$ python -q
>>> import numpy as np
>>> from numpy import linalg as LA
>>> np.set_printoptions(precision=1, suppress=True, linewidth=120, sign=" ")
>>> tidy = lambda a: np.round(a, 1) + 0
>>> J = np.load("x.npy")
>>> J
array([[ 2,  0,  0,  0,  0],
       [ 0,  0,  3,  0,  0],
       [ 0,  0,  0,  0, -2],
       [ 0,  0,  0,  3,  0],
       [ 0, -3,  0,  0,  0]])
>>> # 3 blocks once reordered
>>> f, r1 = J[4], J[2]
>>> f @ f
np.int64(9)
>>> pr = (f @ r1) / (f @ f) * f
>>> tidy(LA.norm(f + r1) ** 2 + LA.norm(f - r1) ** 2)
np.float64(26.0)
>>> proj = np.triu(np.array([[2, -7, 3, -4, 4],
...     [-6, -4, -4, -5, -1],
...     [6, 6, -5, -4, 5],
...     [3, -7, 9, -1, -6],
...     [8, -6, 0, 3, 3]]), 1) + np.eye(5)
>>> Y = proj @ J @ LA.inv(proj)
>>> np.trace(Y), np.trace(J)
(np.float64(5.0), np.int64(5))
>>> tidy(np.poly(Y))
array([   1.,   -5.,    6.,  -18.,   90., -108.])
>>> LA.matrix_rank(Y)
np.int64(5)
>>> tidy(LA.det(Y))
np.float64(108.0)
>>> proj @ J - J @ proj
array([[  0.,   2., -27.,  -4., -14.],
       [  0.,   3.,   0.,  -3.,  -7.],
       [  0., -15.,   0., -12.,   0.],
       [  0.,  18.,   0.,   0.,  18.],
       [  0.,   0., -12., -15.,  -3.]])
>>> np.einsum("ij,ji->", J, J)
np.int64(13)
>>> tidy(LA.det(J.T))
np.float64(108.0)
>>> np.kron(np.eye(2, dtype=int), J)
array([[ 2,  0,  0,  0,  0,  0,  0,  0,  0,  0],
       [ 0,  0,  3,  0,  0,  0,  0,  0,  0,  0],
       [ 0,  0,  0,  0, -2,  0,  0,  0,  0,  0],
       [ 0,  0,  0,  3,  0,  0,  0,  0,  0,  0],
       [ 0, -3,  0,  0,  0,  0,  0,  0,  0,  0],
       [ 0,  0,  0,  0,  0,  2,  0,  0,  0,  0],
       [ 0,  0,  0,  0,  0,  0,  0,  3,  0,  0],
       [ 0,  0,  0,  0,  0,  0,  0,  0,  0, -2],
       [ 0,  0,  0,  0,  0,  0,  0,  0,  3,  0],
       [ 0,  0,  0,  0,  0,  0, -3,  0,  0,  0]])
>>> np.einsum("ii->", J)
np.int64(5)
>>> tidy(np.poly(J))
array([   1.,   -5.,    6.,  -18.,   90., -108.])
